In [1]: import numpy as np

In [2]: import numpy.linalg as la

In [3]: np.set_printoptions(precision=2, suppress=True, linewidth=140)

In [4]: rnd = lambda a: np.round(a, 2) + 0

In [5]: arr = np.load("layer8.npy")

In [6]: arr
Out[6]: 
array([[ 19.7 ,  -1.49,  -9.66, -29.16],
       [ 18.96,   0.08,  -9.53, -29.31],
       [ 22.48,   0.48,  -9.9 , -29.93],
       [ 19.17,  -0.4 , -10.95, -27.29],
       [ 21.52,   0.  ,  -9.79, -30.14],
       [ 18.57,   1.01,  -9.92, -31.15],
       [ 20.28,   0.43, -10.06, -31.61],
       [ 19.17,  -0.13,  -9.29, -30.15],
       [ 19.86,   3.01,  -9.83, -26.72],
       [ 19.79,   0.49,  -9.45, -29.26],
       [ 19.98,  -0.45, -11.  , -30.75],
       [ 20.31,   2.07, -10.97, -27.44],
       [ 21.97,   1.21, -11.69, -30.47],
       [ 20.  ,   0.65, -10.34, -31.08],
       [ 18.48,   0.05, -11.3 , -28.61],
       [ 20.15,  -0.25,  -9.14, -29.46],
       [ 19.06,   2.06, -10.43, -30.2 ],
       [ 19.79,  -0.76, -10.83, -28.34],
       [ 21.21,  -0.32, -12.3 , -30.89],
       [ 19.71,   0.53,  -9.07, -30.61],
       [ 20.39,  -0.19, -10.9 , -30.29],
       [ 21.17,   0.09,  -8.69, -29.03],
       [ 19.53,   0.09, -10.2 , -29.54],
       [ 20.27,  -0.68,  -9.18, -29.48],
       [ 20.21,   0.46,  -9.4 , -29.36],
       [ 19.04,   1.52,  -8.95, -28.14],
       [ 18.66,  -0.94,  -9.89, -30.26],
       [ 18.21,   0.05,  -8.8 , -28.95],
       [ 19.73,   0.8 ,  -9.92, -30.17],
       [ 19.21,  -0.47,  -8.88, -29.56],
       [ 19.84,  -1.33,  -9.3 , -29.56],
       [ 21.37,   0.88,  -9.77, -30.89],
       [ 19.15,  -0.78, -10.41, -29.63],
       [ 20.67,  -1.33, -12.79, -30.03],
       [ 17.28,   0.66, -10.61, -30.47],
       [ 20.71,   0.13, -11.05, -31.13],
       [ 19.55,   1.15, -10.48, -31.43],
       [ 19.79,  -0.5 , -10.77, -30.23],
       [ 21.3 ,   0.74,  -7.75, -29.36],
       [ 18.84,  -0.64,  -9.93, -30.04]])

In [7]: f, r1 = arr[24], arr[37]

In [8]: rnd(f @ r1)
Out[8]: np.float64(1388.52)

In [9]: p = (f @ r1) / (f @ f) * f

In [10]: rnd(r1 - p)
Out[10]: array([-0.86, -0.97, -1.17, -0.23])

In [11]: rnd(p)
Out[11]: array([ 20.65,   0.47,  -9.6 , -30.  ])

In [12]: rnd(la.norm(f + r1) ** 2 + la.norm(f - r1) ** 2)
Out[12]: np.float64(5561.53)

In [13]: la.matrix_rank(np.outer(f, r1))
Out[13]: np.int64(1)

In [14]: M = np.load("block17.npy")

In [15]: rnd(M)
Out[15]: 
array([[-1.49, -1.04,  0.38,  0.06],
       [-1.04,  0.55,  0.05,  0.  ],
       [ 0.38,  0.05, -0.02, -0.21],
       [ 0.06,  0.  , -0.21,  0.95]])

In [16]: rank = la.matrix_rank(M)

In [17]: rank
Out[17]: np.int64(3)

In [18]: null = la.svd(M)[2][rank:].T

In [19]: rnd(M @ null)
Out[19]: 
array([[0.],
       [0.],
       [0.],
       [0.]])

In [20]: la.matrix_rank(M.T @ M), la.matrix_rank(M @ M.T)
Out[20]: (np.int64(3), np.int64(3))

In [21]: null.shape
Out[21]: (4, 1)

In [22]: np.allclose(M @ null, 0)
Out[22]: True

In [23]: evals, V = la.eigh(M)

In [24]: vec = np.array([-1, -2, -2, 2])

In [25]: rnd(V * np.abs(evals) @ V.T)
Out[25]: 
array([[ 1.8 ,  0.32, -0.3 , -0.06],
       [ 0.32,  1.11, -0.23, -0.05],
       [-0.3 , -0.23,  0.12, -0.19],
       [-0.06, -0.05, -0.19,  0.96]])

In [26]: rnd(la.eigvalsh(M[1:, 1:]))
Out[26]: array([-0.07,  0.55,  1.  ])

In [27]: rnd(vec @ M @ vec / (vec @ vec)), rnd(evals[0]), evals[-1]
Out[27]: (np.float64(0.29), np.float64(-2.0), np.float64(1.0))

In [28]: evals, V = la.eigvalsh(M)
---------------------------------------------------------------------------
ValueError                                Traceback (most recent call last)
Cell In[28], line 1
----> 1 evals, V = la.eigvalsh(M)

ValueError: too many values to unpack (expected 2)

In [29]: evals, V = la.eigh(M)

In [30]: rnd(evals.sum()), rnd(np.trace(M))
Out[30]: (np.float64(0.0), np.float64(0.0))

In [31]: rnd(la.eigvalsh(M + 2 * np.eye(4)))
Out[31]: array([0., 2., 3., 3.])

In [32]: np.unique(evals.round(6) + 0, return_counts=True)[1]
Out[32]: array([1, 1, 2])
